In [1]: import numpy as np

In [2]: np.set_printoptions(precision=2, suppress=True, linewidth=120, floatmode="fixed")

In [3]: J = np.load("sample5.npy")

In [4]: print(J)
[[ 0.88 -0.06 -0.31  0.06 -0.01]
 [-0.06  0.77 -0.15 -0.23 -0.31]
 [-0.31 -0.15  0.17  0.14 -0.02]
 [ 0.06 -0.23  0.14  0.65 -0.39]
 [-0.01 -0.31 -0.02 -0.39  0.52]]

In [5]: print(np.round(np.linalg.det(2 * J), 2), round(np.linalg.det(J), 2))
0.0 0.0

In [6]: print(np.round(np.einsum("ii->", J), 2))
3.0

In [7]: m1 = np.load("run7.npy")

In [8]: print(m1)
[[0.33 0.00 0.00 0.33 0.33]
 [0.00 0.50 0.50 0.00 0.00]
 [0.00 0.00 1.00 0.00 0.00]
 [0.33 0.00 0.00 0.67 0.00]
 [0.25 0.25 0.25 0.00 0.25]]

In [9]: # row-stochastic, so 1 is an eigenvalue

In [10]: print(np.kron(np.eye(2, dtype=int), m1))
[[0.33 0.00 0.00 0.33 0.33 0.00 0.00 0.00 0.00 0.00]
 [0.00 0.50 0.50 0.00 0.00 0.00 0.00 0.00 0.00 0.00]
 [0.00 0.00 1.00 0.00 0.00 0.00 0.00 0.00 0.00 0.00]
 [0.33 0.00 0.00 0.67 0.00 0.00 0.00 0.00 0.00 0.00]
 [0.25 0.25 0.25 0.00 0.25 0.00 0.00 0.00 0.00 0.00]
 [0.00 0.00 0.00 0.00 0.00 0.33 0.00 0.00 0.33 0.33]
 [0.00 0.00 0.00 0.00 0.00 0.00 0.50 0.50 0.00 0.00]
 [0.00 0.00 0.00 0.00 0.00 0.00 0.00 1.00 0.00 0.00]
 [0.00 0.00 0.00 0.00 0.00 0.33 0.00 0.00 0.67 0.00]
 [0.00 0.00 0.00 0.00 0.00 0.25 0.25 0.25 0.00 0.25]]

In [11]: print(np.round(np.linalg.eigvals(m1).sum().real, 2))
2.75

In [12]: print(round(np.einsum("ij,ji->", m1, m1), 2))
2.26

In [13]: print(np.round(np.linalg.det(2 * m1), 2), round(float(np.linalg.det(m1)), 2))
-0.44 -0.01

In [14]: Uu, sig = np.linalg.svd(m1)
ValueError: too many values to unpack (expected 2)


In [15]: Uu, sig, VT = np.linalg.svd(m1, full_matrices=False)

In [16]: print(np.round(Uu.T @ m1 @ VT.T, 2) + 0)
[[1.19 0.00 0.00 0.00 0.00]
 [0.00 0.91 0.00 0.00 0.00]
 [0.00 0.00 0.50 0.00 0.00]
 [0.00 0.00 0.00 0.37 0.00]
 [0.00 0.00 0.00 0.00 0.07]]

In [17]: print(np.abs(VT[0]))
[0.09 0.28 0.95 0.05 0.08]

In [18]: print(np.round(VT @ VT.T, 2) + 0)
[[1.00 0.00 0.00 0.00 0.00]
 [0.00 1.00 0.00 0.00 0.00]
 [0.00 0.00 1.00 0.00 0.00]
 [0.00 0.00 0.00 1.00 0.00]
 [0.00 0.00 0.00 0.00 1.00]]

In [19]: print((sig > 1e-8).sum())
5

In [20]: arr = np.load("layer4.npy")

In [21]: print(arr)
[[1.00 0.70 0.49 0.34 0.24 0.17]
 [0.70 1.00 0.70 0.49 0.34 0.24]
 [0.49 0.70 1.00 0.70 0.49 0.34]
 [0.34 0.49 0.70 1.00 0.70 0.49]
 [0.24 0.34 0.49 0.70 1.00 0.70]
 [0.17 0.24 0.34 0.49 0.70 1.00]]

In [22]: rng = np.random.default_rng(123)

In [23]: lab = rng.permutation(6)

In [24]: print(lab)
[4 0 2 3 1 5]

In [25]: out = arr[lab][:, lab]

In [26]: print(np.allclose(out, arr))
False

In [27]: print(np.diag(out))
[1.00 1.00 1.00 1.00 1.00 1.00]

In [28]: print(out)
[[1.00 0.24 0.49 0.70 0.34 0.70]
 [0.24 1.00 0.49 0.34 0.70 0.17]
 [0.49 0.49 1.00 0.70 0.70 0.34]
 [0.70 0.34 0.70 1.00 0.49 0.49]
 [0.34 0.70 0.70 0.49 1.00 0.24]
 [0.70 0.17 0.34 0.49 0.24 1.00]]

In [29]: print(np.sort(np.abs(np.linalg.eigvals(out))))
[0.19 0.23 0.32 0.57 1.28 3.41]
